% ipython --no-banner

In [1]: import numpy as np

In [2]: from numpy import linalg as LA

In [3]: np.set_printoptions(precision=2, suppress=True, linewidth=160, sign=" ")

In [4]: data = np.load("x.npy")

In [5]: print(data)
[[ 4  0  0  0  0  0]
 [ 2  4  0  0  0  0]
 [ 2  2  4  0  0  0]
 [ 5  2  1  3  0  0]
 [ 0  0  1  4  1  0]
 [ 1  4  0  2  0  4]]

In [6]: # triangular: eigenvalues sit on the diagonal

In [7]: rng = np.random.default_rng(64)

In [8]: z = rng.permutation(6)

In [9]: A2 = data[:, z] * rng.choice([-1, 1], 6)

In [10]: print(A2)
[[ 0  0  4  0  0  0]
 [ 0  0  2  0 -4  0]
 [ 0  4  2  0 -2  0]
 [ 0  1  5  0 -2  3]
 [ 1  1  0  0  0  4]
 [ 0  0  1 -4 -4  2]]

In [11]: left, _, VT = LA.svd(data.T @ A2)

In [12]: print(np.round(left @ VT, 2) + 0)
[[ 0.  0.  1.  0.  0.  0.]
 [ 0.  0.  0.  0. -1.  0.]
 [ 0.  1.  0.  0.  0.  0.]
 [ 0.  0.  0.  0.  0.  1.]
 [ 1.  0.  0.  0.  0.  0.]
 [ 0.  0.  0. -1.  0.  0.]]

In [13]: print(np.count_nonzero(data))
17

In [14]: print(data.shape)
(6, 6)

In [15]: data[6]
Traceback (most recent call last):
  Cell In[15], line 1
    data[6]
IndexError: index 6 is out of bounds for axis 0 with size 6


In [16]: print(LA.matrix_rank(data))
6

In [17]: print(data - data[0])
[[ 0  0  0  0  0  0]
 [-2  4  0  0  0  0]
 [-2  2  4  0  0  0]
 [ 1  2  1  3  0  0]
 [-4  0  1  4  1  0]
 [-3  4  0  2  0  4]]

In [18]: print(np.diff(data, axis=0))
[[-2  4  0  0  0  0]
 [ 0 -2  4  0  0  0]
 [ 3  0 -3  3  0  0]
 [-5 -2  0  1  1  0]
 [ 1  4 -1 -2 -1  4]]

In [19]: print(np.round(LA.norm(data), 2))
12.41

In [20]: print(np.abs(data).max())
5

In [21]: G = data.T @ data

In [22]: print((data @ data.T).shape)
(6, 6)

In [23]: print(LA.svd(data, compute_uv=False) ** 2)
[ 88.66  26.55  20.29  13.65   4.65   0.19]

In [24]: print(np.diag(G))
[ 50  40  18  29   1  16]

In [25]: print(LA.matrix_rank(G))
6

In [26]: print(np.trace(G), (data ** 2).sum())
154 154

In [27]: vec = np.array([-1, 3, -3, 2, 0, -1])

In [28]: rhs = data @ vec

In [29]: c, lr = np.zeros(6), 1 / LA.norm(data, 2) ** 2

In [30]: for i in range(50):
    ...:     c -= lr * data.T @ (data @ c - rhs)
    ...:     if i % 10 == 0: print(i, round(LA.norm(data @ c - rhs), 2))
    ...: 
0 13.01
10 4.51
20 2.56
30 1.5
40 0.88

In [31]: print(round(float(LA.cond(data)), 2))
21.35

In [32]: print(c)
[-0.92  2.87 -2.94  1.88  0.37 -0.78]

In [33]: vec = np.array([1, -2, -3, 0, 2, -2])

In [34]: rhs = data @ vec

In [35]: print(rhs)
[  4  -6 -14  -2  -1 -15]

In [36]: print(np.round(LA.solve(data, 5 * rhs), 2) + 0)
[  5. -10. -15.   0.  10. -10.]

In [37]: print(np.round(LA.solve(data, rhs + data[:, 4]), 2) + 0)
[ 1. -2. -3.  0.  3. -2.]

In [38]: print(LA.solve(data.T, data[4]))
[ 0.  0.  0.  0.  1.  0.]

In [39]: print(np.round(LA.solve(data, data[:, 1]), 2) + 0)
[ 0.  1.  0.  0.  0.  0.]

In [40]: print(np.round(LA.solve(data, rhs), 2) + 0)
[ 1. -2. -3.  0.  2. -2.]

In [41]: M = np.load("a.npy")

In [42]: print(M)
[[  8.02  -3.    -2.     7.99   0.    -2.     4.98  -2.99  -1.  ]
 [ -0.03  -3.99   6.02   9.99   2.    -2.01  -0.02   1.98   0.  ]
 [ -5.01  -8.01  11.02  15.97   3.    -6.01  -2.02   6.     3.99]
 [ 10.02  -2.01 -10.02  -0.02   1.99   0.    10.    -6.02   2.01]
 [  0.02   3.99  -5.96  -9.98  -1.96   1.98   0.01  -2.    -0.02]
 [  4.97  -2.99  -5.04   0.97   4.96   1.     8.06  -3.     3.02]
 [  1.    -9.97   5.    14.99   8.97  -3.     6.99   2.     6.02]]

In [43]: def softmax(z):
    ...:     e = np.exp(z - z.max(axis=-1, keepdims=True))
    ...:     return e / e.sum(axis=-1, keepdims=True)
    ...: 

In [44]: print(np.round(softmax(M[1]), 2) + 0)
[ 0.    0.    0.02  0.98  0.    0.    0.    0.    0.  ]

In [45]: S = M @ M.T / np.sqrt(9)

In [46]: print(softmax(S)[1] @ M)
[-5.01 -8.01 11.02 15.97  3.   -6.01 -2.02  6.    3.99]

In [47]: print(np.round(softmax(S + np.triu(np.full(S.shape, -np.inf), 1)), 2) + 0)
[[ 1.  0.  0.  0.  0.  0.  0.]
 [ 0.  1.  0.  0.  0.  0.  0.]
 [ 0.  0.  1.  0.  0.  0.  0.]
 [ 0.  0.  0.  1.  0.  0.  0.]
 [ 0.  0.  0.  0.  1.  0.  0.]
 [ 0.  0.  0.  1.  0.  0.  0.]
 [ 0.  0.  0.  0.  0.  0.  1.]]

In [48]: print(np.round(softmax(S), 2) + 0)
[[ 0.72  0.    0.    0.05  0.    0.    0.23]
 [ 0.    0.    1.    0.    0.    0.    0.  ]
 [ 0.    0.    1.    0.    0.    0.    0.  ]
 [ 0.    0.    0.    1.    0.    0.    0.  ]
 [ 0.    0.    0.    0.    1.    0.    0.  ]
 [ 0.    0.    0.    1.    0.    0.    0.  ]
 [ 0.    0.    0.    0.    0.    0.    1.  ]]

In [49]: r0 = np.array([0, 1, 4])

In [50]: print(np.convolve(M[1], r0))
[ 0.   -0.03 -4.11 -9.94 34.07 41.96  5.99 -8.06  1.9   7.92  0.  ]

In [51]: print(LA.matrix_rank(M, rtol=0.1))
3

In [52]: print([round(float(x), 2) for x in LA.svd(M, compute_uv=False)[:3]])
[36.46, 26.37, 9.1]

In [53]: print(np.argsort(-LA.norm(M, axis=0).round(6), kind="stable")[:3])
[ 3  2  6]

In [54]: print(np.round(LA.norm(M, 2) / LA.norm(M), 2))
0.79

In [55]: left, sv, VT = LA.svd(M)

In [56]: print(np.argmax(sv[:-1] / (sv[1:] + 1e-6)) + 1)
4

In [57]: print(sv)
[ 36.46  26.37   9.1    3.44   0.05   0.04   0.03]

In [58]: A2 = left[:, :4] @ np.diag(sv[:4]) @ VT[:4]

In [59]: print(LA.matrix_rank(A2))
4

In [60]: print(round(np.abs(M - A2).max(), 2))
0.03

In [61]: print(round(float(LA.norm(M - A2, 2)), 2), round(float(sv[4]), 2))
0.05 0.05
